% python3 -q
>>> import numpy as np
>>> np.set_printoptions(precision=2, suppress=True, linewidth=160)
>>> F = np.array([[0, 0, 0, 1, 0, 1, 1],
...     [0, 0, 0, 0, 0, 0, 0],
...     [0, 0, 0, 0, 1, 0, 0],
...     [1, 0, 0, 0, 0, 0, 0],
...     [0, 0, 1, 0, 0, 0, 0],
...     [1, 0, 0, 0, 0, 0, 1],
...     [1, 0, 0, 0, 0, 1, 0]])
>>> rng = np.random.default_rng(4944)
>>> z = rng.permutation(7)
>>> z
array([1, 5, 2, 0, 3, 6, 4])
>>> other = F[z][:, z]
>>> np.sort(np.abs(np.linalg.eigvals(other)))
array([0.  , 0.31, 1.  , 1.  , 1.  , 1.48, 2.17])
>>> print(np.allclose(other, F))
False
>>> np.diag(other)
array([0, 0, 0, 0, 0, 0, 0])
>>> np.trace(F @ F @ F) // 6
np.int64(1)
>>> np.argwhere(np.triu(F))
array([[0, 3],
       [0, 5],
       [0, 6],
       [2, 4],
       [5, 6]])
>>> Lm = np.diag(F.sum(axis=1)) - F
>>> np.linalg.matrix_rank(Lm)
np.int64(4)
>>> Lm
array([[ 3,  0,  0, -1,  0, -1, -1],
       [ 0,  0,  0,  0,  0,  0,  0],
       [ 0,  0,  1,  0, -1,  0,  0],
       [-1,  0,  0,  1,  0,  0,  0],
       [ 0,  0, -1,  0,  1,  0,  0],
       [-1,  0,  0,  0,  0,  2, -1],
       [-1,  0,  0,  0,  0, -1,  2]])
>>> Lm @ np.ones(7)
array([0., 0., 0., 0., 0., 0., 0.])
>>> r0 = np.array([-4, 3, 6, -6, -5]) + 0.5
>>> E = np.eye(5) - 2 * np.outer(r0, r0) / (r0 @ r0)
>>> E
array([[ 0.79,  0.21,  0.39, -0.33, -0.27],
       [ 0.21,  0.79, -0.39,  0.33,  0.27],
       [ 0.39, -0.39,  0.28,  0.61,  0.5 ],
       [-0.33,  0.33,  0.61,  0.48, -0.42],
       [-0.27,  0.27,  0.5 , -0.42,  0.65]])
>>> vals, vecs = np.linalg.eigh(E)
>>> x0 = np.array([-3, -2, 1, -1, -3])
>>> np.round(np.abs(E).sum(axis=1).max(), 2), round(float(np.abs(vals).max()), 2)
(np.float64(2.17), 1.0)
>>> vecs * np.maximum(vals, 0) @ vecs.T
array([[ 0.9 ,  0.1 ,  0.19, -0.16, -0.13],
       [ 0.1 ,  0.9 , -0.19,  0.16,  0.13],
       [ 0.19, -0.19,  0.64,  0.3 ,  0.25],
       [-0.16,  0.16,  0.3 ,  0.74, -0.21],
       [-0.13,  0.13,  0.25, -0.21,  0.83]])
>>> np.round(E @ E.T, 2) + 0
array([[1., 0., 0., 0., 0.],
       [0., 1., 0., 0., 0.],
       [0., 0., 1., 0., 0.],
       [0., 0., 0., 1., 0.],
       [0., 0., 0., 0., 1.]])
>>> np.round(E.T @ E, 2) + 0
array([[1., 0., 0., 0., 0.],
       [0., 1., 0., 0., 0.],
       [0., 0., 1., 0., 0.],
       [0., 0., 0., 1., 0.],
       [0., 0., 0., 0., 1.]])
>>> vals, vecs = np.linalg.eig(E)
>>> round(float(np.prod(vals)), 2)
-1.0
>>> np.sort(np.linalg.eigvals(E.T))
array([-1.,  1.,  1.,  1.,  1.])
>>> np.round(E @ vecs[:, 0] - vals[0] * vecs[:, 0], 2) + 0
array([0., 0., 0., 0., 0.])
>>> W0 = 0.2 ** np.abs(np.subtract.outer(np.arange(3), np.arange(3)))
>>> print(W0)
[[1.   0.2  0.04]
 [0.2  1.   0.2 ]
 [0.04 0.2  1.  ]]
>>> # symmetric
>>> Lm = np.linalg.cholesky(W0)
>>> Lm @ Lm.T
array([[1.  , 0.2 , 0.04],
       [0.2 , 1.  , 0.2 ],
       [0.04, 0.2 , 1.  ]])
>>> W0 / np.sqrt(np.outer(np.diag(W0), np.diag(W0)))
array([[1.  , 0.2 , 0.04],
       [0.2 , 1.  , 0.2 ],
       [0.04, 0.2 , 1.  ]])
>>> print(np.round(np.prod(np.diag(Lm)) ** 2, 2), round(float(np.linalg.det(W0)), 2))
0.92 0.92
>>> vals, vecs = np.linalg.eigh(W0)
>>> print(np.linalg.eigvalsh(W0 @ W0))
[0.54 0.92 1.7 ]
>>> print(vecs @ np.diag(vals) @ vecs.T)
[[1.   0.2  0.04]
 [0.2  1.   0.2 ]
 [0.04 0.2  1.  ]]
>>> print(np.round(vecs.T @ vecs, 2) + 0)
[[1. 0. 0.]
 [0. 1. 0.]
 [0. 0. 1.]]
>>> np.abs(vecs[:, -1])
array([0.52, 0.68, 0.52])
>>> np.linalg.svd(W0, compute_uv=False)
array([1.3 , 0.96, 0.74])
>>> np.round(vecs.T @ W0 @ vecs, 2) + 0
array([[0.74, 0.  , 0.  ],
       [0.  , 0.96, 0.  ],
       [0.  , 0.  , 1.3 ]])
>>> vals.sum(), np.trace(W0)
(np.float64(3.0), np.float64(3.0))
>>> print(np.abs(vecs[:, -1]).round(6).argmax())
1
>>> blk = np.stack([W0, 5 * W0, W0[::-1]])
>>> np.linalg.norm(blk, axis=(1, 2))
array([1.78, 8.89, 1.78])
>>> np.linalg.matrix_rank(blk)
array([3, 3, 3])
>>> blk.shape
(3, 3, 3)
>>> print((blk @ W0.T).shape)
(3, 3, 3)
>>> x0 = np.array([1, -3, 5])
>>> rhs = W0 @ x0
>>> rhs
array([ 0.6 , -1.8 ,  4.44])
>>> print(np.round(np.linalg.solve(W0.T, W0[1]), 2) + 0)
[0. 1. 0.]
>>> np.linalg.solve(W0, -3 * rhs)
array([ -3.,   9., -15.])
>>> np.linalg.solve(W0, rhs)
array([ 1., -3.,  5.])
>>> J = np.array([[-0.02, -17.96, -1.98, 7.97, -1.97, 0.08],
...     [-0.06, -8.97, -1.03, 3.97, -0.91, 0.03],
...     [8.1, -2.04, 8.01, 8.08, -8.1, 0.02],
...     [23.89, -5.99, 24.01, 23.9, -24.02, -0.04],
...     [23.99, -32.98, 21.04, 36.0, -27.07, 0.05],
...     [15.97, -12.99, 15.07, 20.0, -17.02, -0.03],
...     [8.01, -19.99, 6.05, 16.02, -10.0, -0.04]])
>>> other = J / np.sqrt((J ** 2).mean(axis=1, keepdims=True))
>>> other[1]
array([-0.01, -2.22, -0.25,  0.98, -0.23,  0.01])
>>> np.linalg.matrix_rank(other) == np.linalg.matrix_rank(J)
np.True_
>>> np.linalg.cond(J) > 100
np.True_
>>> np.linalg.matrix_rank(J, rtol=0.1)
np.int64(2)
>>> m1 = np.load("run9.npy")
>>> m1
array([[3., 1., 1., 2., 0.],
       [1., 3., 1., 2., 0.],
       [1., 1., 3., 2., 0.],
       [2., 2., 2., 6., 0.],
       [0., 0., 0., 0., 2.]])
>>> # equal to its transpose
>>> x0 = np.ones(5)
>>> for _ in range(4):
...     x0 = m1 @ x0
...     x0 /= np.linalg.norm(x0)
...     print(round(x0 @ m1 @ x0, 2))
... 
8.86
8.99
9.0
9.0
>>> np.round(np.linalg.eigvalsh(m1)[-1], 2)
np.float64(9.0)
